% python3 -q
>>> import numpy as np
>>> from numpy import linalg as LA
>>> np.set_printoptions(precision=2, suppress=True, linewidth=200)
>>> feats = np.load("x.npy")
>>> print(feats)
[[0 2 0 0 3 0 0 0]
 [0 0 0 0 0 0 0 0]
 [2 0 0 2 2 0 1 0]
 [3 3 1 1 0 0 0 0]]
>>> print(np.round(feats @ LA.pinv(feats) @ feats, 2) + 0)
[[0. 2. 0. 0. 3. 0. 0. 0.]
 [0. 0. 0. 0. 0. 0. 0. 0.]
 [2. 0. 0. 2. 2. 0. 1. 0.]
 [3. 3. 1. 1. 0. 0. 0. 0.]]
>>> print(np.round(np.trace(LA.pinv(feats) @ feats), 2))
3.0
>>> print(LA.lstsq(feats[:-1].T, feats[-1])[2])
2
>>> print(np.unique(feats.round(6), axis=0).shape)
(4, 8)
>>> print(np.abs(np.diag(LA.qr(feats)[1])) > 1e-9)
[ True  True  True False]
>>> T = np.stack([feats, 4 * feats, feats[::-1]])
>>> print(LA.matrix_rank(T.reshape(3, -1)))
2
>>> print(LA.norm(T, axis=(1, 2)))
[ 6.78 27.13  6.78]
>>> m1 = np.array([[1, -1, -1, 1, -1, 1, 1, -1],
...     [1, 1, -1, -1, 1, 1, -1, -1],
...     [1, -1, -1, 1, 1, -1, -1, 1],
...     [1, 1, 1, 1, -1, -1, -1, -1],
...     [1, 1, 1, 1, 1, 1, 1, 1]])
>>> print(m1)
[[ 1 -1 -1  1 -1  1  1 -1]
 [ 1  1 -1 -1  1  1 -1 -1]
 [ 1 -1 -1  1  1 -1 -1  1]
 [ 1  1  1  1 -1 -1 -1 -1]
 [ 1  1  1  1  1  1  1  1]]
>>> r0 = np.array([1, 1])
>>> print(np.array([np.convolve(row, r0, "same") for row in m1]))
[[ 1  0 -2  0  0  0  2  0]
 [ 1  2  0 -2  0  2  0 -2]
 [ 1  0 -2  0  2  0 -2  0]
 [ 1  2  2  2  0 -2 -2 -2]
 [ 1  2  2  2  2  2  2  2]]
>>> print(np.convolve(m1[2], r0))
[ 1  0 -2  0  2  0 -2  0  1]
>>> print(np.polyval(r0, m1[2]))
[2 0 0 2 2 0 0 2]
>>> def softmax(z):
...     e = np.exp(z - z.max(axis=-1, keepdims=True))
...     return e / e.sum(axis=-1, keepdims=True)
... 
>>> print(softmax(m1[0]))
[0.22 0.03 0.03 0.22 0.03 0.22 0.22 0.03]
>>> print(softmax(m1[0] + 4))
[0.22 0.03 0.03 0.22 0.03 0.22 0.22 0.03]
>>> att = m1 @ m1.T / np.sqrt(8)
>>> print(softmax(att)[0] @ m1)
[ 1.   -0.71 -0.81  0.9  -0.71  0.81  0.71 -0.81]
>>> print(softmax(att).round(6).argmax(axis=1))
[0 1 2 3 4]
>>> w1 = np.array([[5, 3, 5],
...     [4, 1, 9],
...     [2, 6, 8],
...     [2, 5, 3],
...     [4, 9, 0],
...     [9, 5, 1],
...     [7, 7, 5],
...     [0, 0, 2]])
>>> c = np.array([7, 4, -3])
>>> H = np.maximum(m1 @ w1 + c, 0)
>>> print(LA.matrix_rank(H))
3
>>> print(H)
[[20  8  0]
 [18  4  0]
 [ 0  2  0]
 [ 0  0 14]
 [40 40 30]]
>>> print((H > 0).mean(axis=0))
[0.6 0.8 0.4]
>>> Z = np.array([[-1, -2, 0], [1, -2, 2], [-1, 2, 2]])
>>> print((H @ Z).round(6).argmax(axis=1))
[2 2 2 1 2]
>>> print(H @ Z)
[[ -12  -56   16]
 [ -14  -44    8]
 [   2   -4    4]
 [ -14   28   28]
 [ -30 -100  140]]
>>> print(round(LA.norm(feats[1] - feats[0]), 2))
3.61
>>> print(LA.norm(feats, axis=1).argmax())
3
>>> print(np.round(LA.norm(feats, 1), 2), np.round(LA.norm(feats, np.inf), 2))
5.0 8.0
>>> print(feats[1] @ feats[0])
0
>>> print(round(float(LA.norm(feats[1], 1)), 2), round(LA.norm(feats[1], np.inf), 2))
0.0 0.0
>>> data = np.loadtxt("block6.csv", delimiter=",")
>>> print(data)
[[ -2.  -3.   1.   2.   0.  -1.  -3.   1.]
 [  1.  -5.   4.   5.   3.  -3.  -5.  -1.]
 [  3.  -3.   4.   6.   2.  -6.  -6.   2.]
 [  5.  -4.   4.   8.   0.  -9.  -8.   3.]
 [  8.  -3.   3.   8.  -1.  -9.  -5.   0.]
 [  6.  -6.   0.  10.  -4.  -8.  -6.   0.]
 [  9.  -8.   2.  12.  -1. -10.  -9.  -2.]
 [  7. -11.   5.  14.   2.  -7.  -8.  -3.]
 [  5. -10.   6.  11.   2.  -8.  -6.  -4.]
 [  7. -10.   3.  14.   1.  -5.  -6.  -3.]
 [  9. -13.   1.  14.   2.  -4.  -4.  -1.]
 [  9. -15.   2.  16.  -1.  -7.  -7.  -2.]
 [  8. -16.   5.  14.  -1.  -8.  -9.   0.]
 [  8. -15.   3.  11.  -2.  -9. -11.  -1.]
 [ 10. -15.   5.  10.  -5.  -8. -11.   0.]
 [ 11. -16.   5.   9.  -6. -10. -10.  -2.]
 [  9. -15.   6.  10.  -5.  -9. -11.  -4.]
 [ 11. -16.   8.  11.  -3. -10. -11.  -7.]
 [ 14. -19.   9.  13.  -1. -11. -12. -10.]
 [ 11. -19.   6.  12.  -1. -12. -14. -10.]
 [ 14. -20.   3.   9.  -4. -13. -14.  -7.]
 [ 15. -18.   5.   7.  -5. -13. -15.  -5.]
 [ 15. -20.   2.   5.  -2. -15. -13.  -6.]
 [ 18. -17.   0.   2.  -2. -15. -15.  -4.]
 [ 16. -14.   2.  -1.  -3. -13. -13.  -5.]
 [ 14. -11.   3.  -3.   0. -12. -12.  -5.]
 [ 16. -11.   0.  -1.  -2. -12. -15.  -4.]
 [ 15. -10.   2.   0.   1. -10. -13.  -1.]
 [ 12. -13.   0.   3.   3.  -8. -16.   2.]
 [ 12. -11.   1.   3.   0. -10. -14.   1.]
 [  9.  -9.   0.   4.   1.  -8. -17.   2.]
 [ 10.  -8.   2.   1.  -2. -11. -20.   2.]
 [ 12.  -5.   2.   1.   0. -12. -20.   3.]
 [ 10.  -4.  -1.   1.   2.  -9. -18.   1.]
 [  9.  -4.  -2.   4.   2. -11. -16.   4.]
 [  7.  -4.   1.   5.   5.  -8. -16.   3.]
 [  8.  -1.   3.   2.   6.  -6. -17.   2.]
 [ 11.  -4.   6.   0.   7.  -7. -14.   5.]
 [ 13.  -5.   8.  -3.  10. -10. -12.   3.]]
>>> Z = data[[28, 10]].astype(float)
>>> for _ in range(6):
...     labels = LA.norm(data[:, None] - Z, axis=-1).argmin(axis=1)
...     Z = np.array([data[labels == j].mean(axis=0) for j in range(2)])
... 
>>> print(labels)
[1 1 1 1 1 1 1 1 1 1 1 1 1 1 1 1 1 1 1 1 1 0 0 0 0 0 0 0 0 0 0 0 0 0 0 0 0 0 0]
>>> print(np.abs(Z[1] - Z[0]).argmax())
3
>>> Ac = data - data.mean(axis=0)
>>> V = LA.svd(Ac)[2][:1]
>>> M2 = Ac - Ac @ V.T @ V
>>> print(M2.std(axis=0))
[3.52 1.4  2.41 4.59 2.42 2.53 4.45 1.94]
>>> print(LA.norm(M2, axis=1).round(6).argmax())
0
>>> x = np.array([-2, 2, -1, 1, 0, -1, -2, -1])
>>> y = data @ x
>>> print(np.round(LA.lstsq(data, y)[0], 2) + 0)
[-2.  2. -1.  1.  0. -1. -2. -1.]
>>> print(np.round(LA.pinv(data) @ data, 2) + 0)
[[1. 0. 0. 0. 0. 0. 0. 0.]
 [0. 1. 0. 0. 0. 0. 0. 0.]
 [0. 0. 1. 0. 0. 0. 0. 0.]
 [0. 0. 0. 1. 0. 0. 0. 0.]
 [0. 0. 0. 0. 1. 0. 0. 0.]
 [0. 0. 0. 0. 0. 1. 0. 0.]
 [0. 0. 0. 0. 0. 0. 1. 0.]
 [0. 0. 0. 0. 0. 0. 0. 1.]]
>>> print(np.round(LA.solve(data.T @ data, data.T @ y), 2) + 0)
[-2.  2. -1.  1.  0. -1. -2. -1.]
>>> print(y)
[  5.   3.   6.   8.   2.   6.   6.  -1.  -1.  -3. -18. -11. -13.  -6. -15. -18.  -9. -12. -17.  -4. -14. -16. -20. -19. -19. -15.  -9. -15.  -9.  -7.   8.  12.  14.  18.  19.  19.  19.  -6. -16.]
>>> rng = np.random.default_rng(2)
>>> y = y + 0.1 * rng.normal(size=39)
>>> print(y)
[  5.02   2.95   5.96   7.76   2.18   6.11   5.97  -0.92  -0.97  -3.06 -17.9  -11.03 -13.03  -6.08 -14.95 -18.01  -8.95 -12.06 -16.99  -4.09 -13.92 -15.98 -19.97 -18.96 -19.1  -14.92  -8.79 -15.16
  -9.17  -7.15   8.08  12.01  14.11  18.07  19.02  19.03  18.98  -5.91 -16.11]
>>> c, *_ = LA.lstsq(data, y)
>>> print(c)
[-1.99  2.01 -1.    1.01 -0.01 -0.99 -2.   -1.01]
>>> print([round(float(LA.norm(LA.solve(data.T @ data + lam * np.eye(8), data.T @ y))), 2) for lam in (0, 1, 10, 100)])
[4.01, 3.98, 3.78, 2.69]
>>> print(round(LA.norm(y - data @ c), 2))
0.54
>>> M2 = np.c_[data[:, :7] @ np.array([[0, 4, 3, -5, 0, -8, 0],
...     [1, -6, -7, -6, 9, -5, -2],
...     [-3, 3, -6, -1, -7, 9, 2],
...     [0, 8, 9, 9, 7, 2, 0],
...     [-1, 2, -2, 5, -5, -8, 8],
...     [-1, 1, 6, 1, 3, -1, 0],
...     [-5, 5, -1, 0, 1, -7, 1]]), np.array([0, 1, 1, 1, 0, 1, 0, 2, 2, 1, 2, 2, 2, 2, 2, 2, 0, 0, 2, 0, 2, 0, 1, 0, 0, 1, 2, 0, 2, 2, 0, 2, 1, 0, 2, 1, 1, 1, 0])]
>>> print(M2)
[[  10.   13.   24.   44.  -26.   66.    5.    0.]
 [   8.   64.   40.   78.  -67.   77.   37.    1.]
 [  19.   58.   26.   57.  -47.   71.   24.    1.]
 [  33.   71.   45.   58.  -43.   97.    8.    1.]
 [  23.   87.   52.   33.  -19.   46.   -1.    0.]
 [  36.   94.  116.   68.    6.   84.  -26.    1.]
 [  42.  129.  130.   94.  -36.   91.    3.    0.]
 [  19.  178.  156.  155.  -75.  119.   40.    2.]
 [   8.  152.  102.  130.  -95.  120.   42.    2.]
 [  15.  176.  173.  148.  -39.   88.   28.    1.]
 [   6.  209.  214.  164.  -52.   46.   40.    2.]
 [  22.  216.  231.  175.  -60.  117.   19.    2.]
 [  23.  200.  195.  164. -109.  168.   25.    2.]
 [  42.  151.  171.  127. -107.  162.    9.    2.]
 [  38.  152.  168.   92. -110.  185.  -11.    2.]
 [  35.  155.  158.   77. -126.  183.  -16.    2.]
 [  36.  150.  153.   95. -120.  203.   -9.    0.]
 [  28.  181.  153.  107. -149.  197.   13.    0.]
 [  26.  228.  186.  136. -183.  193.   36.    2.]
 [  46.  188.  182.  144. -174.  203.   28.    0.]
 [  58.  166.  189.   95. -171.  176.    0.    2.]
 [  60.  141.  151.   53. -177.  187.   -9.    0.]
 [  56.  142.  145.   63. -207.  130.   15.    1.]
 [  75.   96.  120.    5. -189.   81.    3.    0.]
 [  61.   62.   66.  -35. -184.   86.   -5.    0.]
 [  52.   35.   14.  -46. -189.   60.   16.    1.]
 [  78.   31.   63.  -45. -147.   58.   -9.    2.]
 [  58.   53.   54.  -22. -152.   41.   19.    0.]
 [  72.   68.  116.   52. -151.   71.   34.    2.]
 [  66.   61.   88.   22. -129.   82.   10.    2.]
 [  83.   31.   93.   42.  -99.  100.    9.    0.]
 [  99.  -13.   41.  -16. -122.  147.  -16.    2.]
 [ 101.  -20.   16.  -35. -108.  101.   -6.    1.]
 [  96.  -26.   33.  -15.  -77.   52.    4.    0.]
 [  91.   -1.   49.   16.  -53.   45.    4.    2.]
 [  76.   17.   46.   50.  -73.   63.   34.    1.]
 [  75.  -16.    0.    5.  -81.   49.   39.    1.]
 [  48.   23.  -17.   -9. -148.   35.   62.    1.]
 [  31.   32.  -69.  -30. -214.    1.   94.    0.]]
>>> print(np.round(LA.norm(M2 - data @ LA.lstsq(data, M2)[0], axis=0), 2) + 0)
[0.   0.   0.   0.   0.   0.   0.   4.56]
>>> print(LA.matrix_rank(np.c_[data, M2]))
9
